% python3 -q
>>> import numpy as np
>>> import numpy.linalg as la
>>> np.set_printoptions(precision=1, suppress=True, linewidth=200)
>>> data = np.load("x.npy")
>>> data
array([[ -6.2,  -2.5,  -6.5,   2.8,   9.2,   9. ,  -4.8,  12.1,  -5. ],
       [  0.2,  -6.9, -12.4,  16. ,   6.6,  -0.4,   2.8,  -1.6,   0.8],
       [ -1.2,  -7.9, -12.2,  17.1,   6.4,   0.1,  -0.2,  -2.3,   2. ],
       [ -5.2,  -5. ,  -7.4,   2.8,   6.7,   9.7,  -1.6,  13. ,  -5.1],
       [ -6.6,  -4.9,  -6.9,   2.2,   5.5,   7.3,  -1.3,  12.6,  -4.9],
       [ 14.4,  19.6,  -2.4,  -4.8,  -0.4,  -3. ,  -0.2,   0.1,   4.2],
       [ -6.5,  -2.8,  -6.5,   1.1,   9.6,   7.8,  -5.1,  12.6,  -6.6],
       [ 14.4,  18.6,  -0.4,  -4. ,  -1.5,  -3.4,  -0.2,   0.1,   5. ],
       [ 13.8,  19.8,  -1.6,  -3.1,  -0.6,  -3.7,  -1. ,  -1. ,   2.8],
       [ -0.3,  -7.7, -11.8,  15.3,   6.1,  -0.1,   0.1,  -2.8,   3.2],
       [ -6.3,  -2.8,  -7. ,   1.3,   7. ,   7.2,  -2.8,  10.7,  -5.6],
       [ -6.5,  -3.5,  -8.5,   1.8,   9.4,   6.7,  -2.4,  12.6,  -5.4],
       [ -5.9,  -3.3,  -5.9,   1.5,   7.4,   8.1,  -2.4,  12.2,  -4.9],
       [ -0.5,  -8. , -13.3,  19.3,   5.8,  -0.4,   0.4,  -0.1,   3.7],
       [ 14.5,  19.6,  -1. ,  -3.4,   1. ,  -2.8,  -1.3,  -0.9,   5. ],
       [ -7.4,  -2.6,  -7.5,   3.8,   7.3,   8.4,  -2.6,  13. ,  -4.6],
       [ 13.8,  19. ,  -1.5,  -3.3,  -1.2,  -2.3,  -3.5,  -0.6,   5.2],
       [  1.4,  -8.7,  -9.7,  17. ,   6.6,   0.7,  -0.8,  -5.1,   3.5],
       [ 15.5,  18.6,  -0.9,  -5.6,  -0.9,  -3.6,  -0.3,  -0.4,   4.9],
       [ 12.7,  19. ,  -1.3,  -1.8,   0.2,  -3.5,  -0.8,  -0.8,   2.7],
       [ 13.2,  17.8,  -2.5,  -6. ,   0.3,  -3.2,  -0.2,  -2. ,   3. ],
       [ 15.2,  16.4,  -2. ,  -4.2,  -0.1,  -1.9,  -1.5,   0.6,   2.1],
       [ 13.8,  17.2,  -1.6,  -3.9,   0.4,  -3.1,  -1.9,  -0.2,   3.3],
       [ -6.6,  -3.1,  -7.3,   1.9,   7.6,   8.6,  -3. ,  12.3,  -6.9],
       [ 13.9,  17.9,  -2.7,  -5. ,   0.4,  -5.1,   0.3,  -1. ,   4.2],
       [ -5.8,  -2.9,  -6.8,   0.8,   6.9,   8.7,  -3.1,  13.7,  -5.8],
       [ 12.9,  19.6,  -2. ,  -5. ,  -0.7,  -3.4,  -0.8,  -0.4,   3.7],
       [ -5.2,  -4.9,  -7.6,   0.1,   7.3,   7.5,  -3.9,  13. ,  -6.8]])
>>> idx = data[:, 7] > np.median(data[:, 7])
>>> u = data[idx].mean(axis=0) - data[~idx].mean(axis=0)
>>> np.round((((data - data.mean(axis=0)) @ u > 0) == idx).mean(), 1)
np.float64(0.8)
>>> u = np.array([-3, 1])
>>> np.convolve(data[22], u)
array([-41.4, -37.8,  22. ,  10.1,  -5.1,   9.7,   2.6,  -1.3, -10.1,   3.3])
>>> np.polyval(u, data[22])
array([-40.4, -50.6,   5.8,  12.7,  -0.2,  10.3,   6.7,   1.6,  -8.9])
>>> np.cross(data[22, :3], data[0, :3])
array([-115.8,   99.6,   72.1])
>>> other = np.c_[data[:, :2] @ np.array([[4, 0], [5, 0]]), np.array([0, 0, 0, 1, 1, 0, 0, 2, 1, 2, 0, 1, 2, 0, 2, 0, 0, 2, 0, 0, 0, 2, 2, 0, 2, 0, 0, 0])]
>>> other
array([[-37.3,   0. ,   0. ],
       [-33.7,   0. ,   0. ],
       [-44.3,   0. ,   0. ],
       [-45.8,   0. ,   1. ],
       [-50.9,   0. ,   1. ],
       [155.6,   0. ,   0. ],
       [-40. ,   0. ,   0. ],
       [150.6,   0. ,   2. ],
       [154.2,   0. ,   1. ],
       [-39.7,   0. ,   2. ],
       [-39.2,   0. ,   0. ],
       [-43.5,   0. ,   1. ],
       [-40.1,   0. ,   2. ],
       [-42. ,   0. ,   0. ],
       [156. ,   0. ,   2. ],
       [-42.6,   0. ,   0. ],
       [150.2,   0. ,   0. ],
       [-37.9,   0. ,   2. ],
       [155. ,   0. ,   0. ],
       [145.8,   0. ,   0. ],
       [141.8,   0. ,   0. ],
       [142.8,   0. ,   2. ],
       [141.2,   0. ,   2. ],
       [-41.9,   0. ,   0. ],
       [145.1,   0. ,   2. ],
       [-37.7,   0. ,   0. ],
       [149.6,   0. ,   0. ],
       [-45.3,   0. ,   0. ]])
>>> la.matrix_rank(np.c_[data, other])
np.int64(10)
>>> la.matrix_rank(other)
np.int64(2)
>>> np.round(la.lstsq(data, other[:, 0])[0], 1) + 0
array([4., 5., 0., 0., 0., 0., 0., 0., 0.])
>>> A = np.load("sample7.npy")
>>> A
array([[2, 7, 5, 4, 4, 2],
       [8, 0, 5, 4, 5, 3],
       [2, 6, 8, 2, 2, 0],
       [8, 7, 4, 6, 1, 8],
       [1, 6, 0, 0, 3, 6],
       [7, 6, 0, 4, 2, 7]])
>>> rng = np.random.default_rng(88)
>>> idx = rng.permutation(6)
>>> idx
array([2, 3, 1, 0, 5, 4])
>>> other = A[idx][:, idx]
>>> other
array([[8, 2, 6, 2, 0, 2],
       [4, 6, 7, 8, 8, 1],
       [5, 4, 0, 8, 3, 5],
       [5, 4, 7, 2, 2, 4],
       [0, 4, 6, 7, 7, 2],
       [0, 0, 6, 1, 6, 3]])
>>> np.sort(np.abs(la.eigvals(other)))
array([ 2.1,  2.1,  4.2,  7.1,  7.2, 24.3])
>>> round(float(la.det(other)), 1), np.round(la.det(A[idx]), 1)
(-23878.0, np.float64(-23878.0))
>>> arr = np.load("case7.npy")
>>> arr
array([[ 1,  0,  0,  0,  0,  0,  0,  0,  0],
       [-2,  1,  0,  0,  0,  0,  0,  0,  0],
       [-2, -1,  1,  0,  0,  0,  0,  0,  0],
       [ 3, -3,  2,  1,  0,  0,  0,  0,  0],
       [ 3,  2, -1,  1,  1,  0,  0,  0,  0],
       [-1, -3,  2, -2, -2,  1,  0,  0,  0],
       [-1,  3,  0,  1, -2,  3,  1,  0,  0],
       [ 0, -1,  3,  2, -2, -3, -2,  1,  0],
       [-3, -2, -1,  2, -3, -3,  1, -3,  1]])
>>> np.sort(la.eigvals(arr))
array([1., 1., 1., 1., 1., 1., 1., 1., 1.])
>>> other = A[0, 0] * A[1:] - np.outer(A[1:, 0], A[0])
>>> other
array([[  0, -56, -30, -24, -22, -10],
       [  0,  -2,   6,  -4,  -4,  -4],
       [  0, -42, -32, -20, -30,   0],
       [  0,   5,  -5,  -4,   2,  10],
       [  0, -37, -35, -20, -24,   0]])
>>> np.flatnonzero(~other.round(6).any(axis=1))
array([], dtype=int64)
>>> la.matrix_rank(other), la.matrix_rank(A)
(np.int64(5), np.int64(6))
>>> A @ A
array([[120, 108, 101,  78,  73,  95],
       [ 84, 162,  96,  78,  67,  99],
       [ 86,  88, 112,  60,  62,  50],
       [185, 176, 131, 136, 100, 147],
       [ 95,  61,  35,  52,  55,  80],
       [145, 131,  81, 104,  82, 125]])
>>> (A - A.T) / 2
array([[ 0. , -0.5,  1.5, -2. ,  1.5, -2.5],
       [ 0.5,  0. , -0.5, -1.5, -0.5, -1.5],
       [-1.5,  0.5,  0. , -1. ,  1. ,  0. ],
       [ 2. ,  1.5,  1. ,  0. ,  0.5,  2. ],
       [-1.5,  0.5, -1. , -0.5,  0. ,  2. ],
       [ 2.5,  1.5,  0. , -2. , -2. ,  0. ]])
>>> np.round(np.abs(la.eigvals(A)).max(), 1)
np.float64(24.3)
>>> (A + A.T) / 2
array([[2. , 7.5, 3.5, 6. , 2.5, 4.5],
       [7.5, 0. , 5.5, 5.5, 5.5, 4.5],
       [3.5, 5.5, 8. , 3. , 1. , 0. ],
       [6. , 5.5, 3. , 6. , 0.5, 6. ],
       [2.5, 5.5, 1. , 0.5, 3. , 4. ],
       [4.5, 4.5, 0. , 6. , 4. , 7. ]])
>>> np.sort(np.abs(la.eigvals(A)))
array([ 2.1,  2.1,  4.2,  7.1,  7.2, 24.3])
>>> round(la.det(A), 1)
np.float64(-23878.0)
>>> np.allclose(A @ A.T, A.T @ A)
False
>>> np.trace(A)
np.int64(26)
>>> theta = np.radians(36)
>>> Rm = np.eye(9)
>>> Rm[8, 8] = Rm[4, 4] = np.cos(theta)
>>> Rm[8, 4], Rm[4, 8] = -np.sin(theta), np.sin(theta)
>>> Rm
array([[ 1. ,  0. ,  0. ,  0. ,  0. ,  0. ,  0. ,  0. ,  0. ],
       [ 0. ,  1. ,  0. ,  0. ,  0. ,  0. ,  0. ,  0. ,  0. ],
       [ 0. ,  0. ,  1. ,  0. ,  0. ,  0. ,  0. ,  0. ,  0. ],
       [ 0. ,  0. ,  0. ,  1. ,  0. ,  0. ,  0. ,  0. ,  0. ],
       [ 0. ,  0. ,  0. ,  0. ,  0.8,  0. ,  0. ,  0. ,  0.6],
       [ 0. ,  0. ,  0. ,  0. ,  0. ,  1. ,  0. ,  0. ,  0. ],
       [ 0. ,  0. ,  0. ,  0. ,  0. ,  0. ,  1. ,  0. ,  0. ],
       [ 0. ,  0. ,  0. ,  0. ,  0. ,  0. ,  0. ,  1. ,  0. ],
       [ 0. ,  0. ,  0. ,  0. , -0.6,  0. ,  0. ,  0. ,  0.8]])
>>> other = arr @ Rm.T
>>> np.round(la.svd(arr, compute_uv=False), 1) + 0, np.round(la.svd(other, compute_uv=False), 1) + 0
(array([8.3, 6.8, 5.3, 4.4, 3.7, 1.6, 0.3, 0.1, 0. ]), array([8.3, 6.8, 5.3, 4.4, 3.7, 1.6, 0.3, 0.1, 0. ]))
>>> np.abs(other - arr).max(axis=0)
array([0. , 0. , 0. , 0. , 1.2, 0. , 0. , 0. , 1.6])
>>> np.round(la.det(Rm), 1), round(float(np.trace(Rm)), 1)
(np.float64(1.0), 8.6)
>>> other
array([[ 1. ,  0. ,  0. ,  0. ,  0. ,  0. ,  0. ,  0. ,  0. ],
       [-2. ,  1. ,  0. ,  0. ,  0. ,  0. ,  0. ,  0. ,  0. ],
       [-2. , -1. ,  1. ,  0. ,  0. ,  0. ,  0. ,  0. ,  0. ],
       [ 3. , -3. ,  2. ,  1. ,  0. ,  0. ,  0. ,  0. ,  0. ],
       [ 3. ,  2. , -1. ,  1. ,  0.8,  0. ,  0. ,  0. , -0.6],
       [-1. , -3. ,  2. , -2. , -1.6,  1. ,  0. ,  0. ,  1.2],
       [-1. ,  3. ,  0. ,  1. , -1.6,  3. ,  1. ,  0. ,  1.2],
       [ 0. , -1. ,  3. ,  2. , -1.6, -3. , -2. ,  1. ,  1.2],
       [-3. , -2. , -1. ,  2. , -1.8, -3. ,  1. , -3. ,  2.6]])
>>> np.allclose(la.norm(arr, axis=1), la.norm(other, axis=1))
True
>>> np.allclose(arr @ arr.T, other @ other.T)
True
